$ python3 -q
>>> import numpy as np
>>> from numpy import linalg as LA
>>> np.set_printoptions(precision=2, suppress=True, linewidth=200, floatmode="fixed")
>>> A2 = np.array([[1.2, 0.7, 0.5, -0.4],
...     [-1.2, -0.9, 0.3, -1.9],
...     [0.0, -0.1, -0.3, 0.2],
...     [1.6, -0.2, 0.9, -0.7],
...     [1.2, -1.6, 1.1, 0.4],
...     [-0.9, -0.8, -0.4, 0.3],
...     [-1.4, 0.6, 1.1, -0.8],
...     [-1.0, -0.9, 0.2, 0.9],
...     [0.1, 0.9, -0.5, 0.1],
...     [0.8, -0.2, 1.3, -1.3]])
>>> Z = np.array([[1.1, 0.4, 1.2, 2.0, 0.1],
...     [-1.1, -0.8, 1.0, -0.7, -0.3],
...     [-1.9, 0.2, 0.8, 0.3, -0.4],
...     [-0.6, -0.3, -1.3, 0.2, 0.5]])
>>> data = A2 @ Z
>>> data
array([[-0.16,  0.14,  3.06,  1.98, -0.49],
       [ 0.24,  0.87,  0.37, -2.06, -0.92],
       [ 0.56, -0.04, -0.60,  0.02,  0.25],
       [ 0.69,  1.19,  3.35,  3.47, -0.49],
       [ 0.75,  1.86,  0.20,  3.93,  0.36],
       [ 0.47,  0.11, -2.59, -1.30,  0.46],
       [-3.81, -0.58,  0.84, -3.05, -1.16],
       [-1.03,  0.09, -3.11, -1.13,  0.54],
       [ 0.01, -0.81,  0.49, -0.56, -0.01],
       [-0.59,  1.13,  3.49,  1.87, -1.03]])
>>> T = np.stack([data, 4 * data, data[::-1]])
>>> print(LA.matrix_rank(T))
[4 4 4]
>>> C2 = np.cov(data, rowvar=False)
>>> np.round(np.corrcoef(data.T), 2) + 0
array([[ 1.00,  0.48,  0.00,  0.57,  0.49],
       [ 0.48,  1.00,  0.31,  0.71, -0.04],
       [ 0.00,  0.31,  1.00,  0.54, -0.72],
       [ 0.57,  0.71,  0.54,  1.00,  0.13],
       [ 0.49, -0.04, -0.72,  0.13,  1.00]])
>>> data.std(axis=0)
array([1.29, 0.80, 2.18, 2.25, 0.62])
>>> print(np.median(data, axis=0))
[ 0.12  0.12  0.43 -0.27 -0.25]
>>> np.argwhere(np.triu(np.abs(np.corrcoef(data.T)) > 0.8, 1))
array([], shape=(0, 2), dtype=int64)
>>> print(np.round(np.corrcoef(data[:, 4], data[:, 3])[0, 1], 2))
0.13
>>> np.polyfit(data[:, 4], data[:, 3], 1)
array([0.48, 0.44])
>>> rng = np.random.default_rng(5280)
>>> A2 = data + rng.integers(-2, 3, (10, 4)) @ rng.integers(-2, 3, (4, 5))
>>> A2
array([[  0.84,  -3.86,   7.06,   9.98,   0.51],
       [ -4.76,   8.87,   4.37,  -6.06,   6.08],
       [ -1.44,  -0.04,  -1.60,   7.02,   5.25],
       [  3.69,  -2.81,   8.35,   4.47,  -4.49],
       [  0.75,   1.86, -10.80,   2.93,   1.36],
       [ -4.53,   6.11,   2.41,  -0.30,   2.46],
       [ -1.81,   0.42,   0.84, -12.05,   1.84],
       [ -0.03,  -3.91,  -2.11,   6.87,   4.54],
       [  3.01,  -3.81,   4.49,  -1.56,   3.99],
       [ -3.59,   7.13,   1.49,  -5.13,  -6.03]])
>>> np.round(LA.svd(A2 - data, compute_uv=False), 2) + 0
array([21.09, 16.28, 13.34, 10.34,  0.00])
>>> A2 - data
array([[  1.00,  -4.00,   4.00,   8.00,   1.00],
       [ -5.00,   8.00,   4.00,  -4.00,   7.00],
       [ -2.00,   0.00,  -1.00,   7.00,   5.00],
       [  3.00,  -4.00,   5.00,   1.00,  -4.00],
       [  0.00,   0.00, -11.00,  -1.00,   1.00],
       [ -5.00,   6.00,   5.00,   1.00,   2.00],
       [  2.00,   1.00,   0.00,  -9.00,   3.00],
       [  1.00,  -4.00,   1.00,   8.00,   4.00],
       [  3.00,  -3.00,   4.00,  -1.00,   4.00],
       [ -3.00,   6.00,  -2.00,  -7.00,  -5.00]])
>>> LA.matrix_rank(A2 - data, tol=1e-8)
np.int64(4)
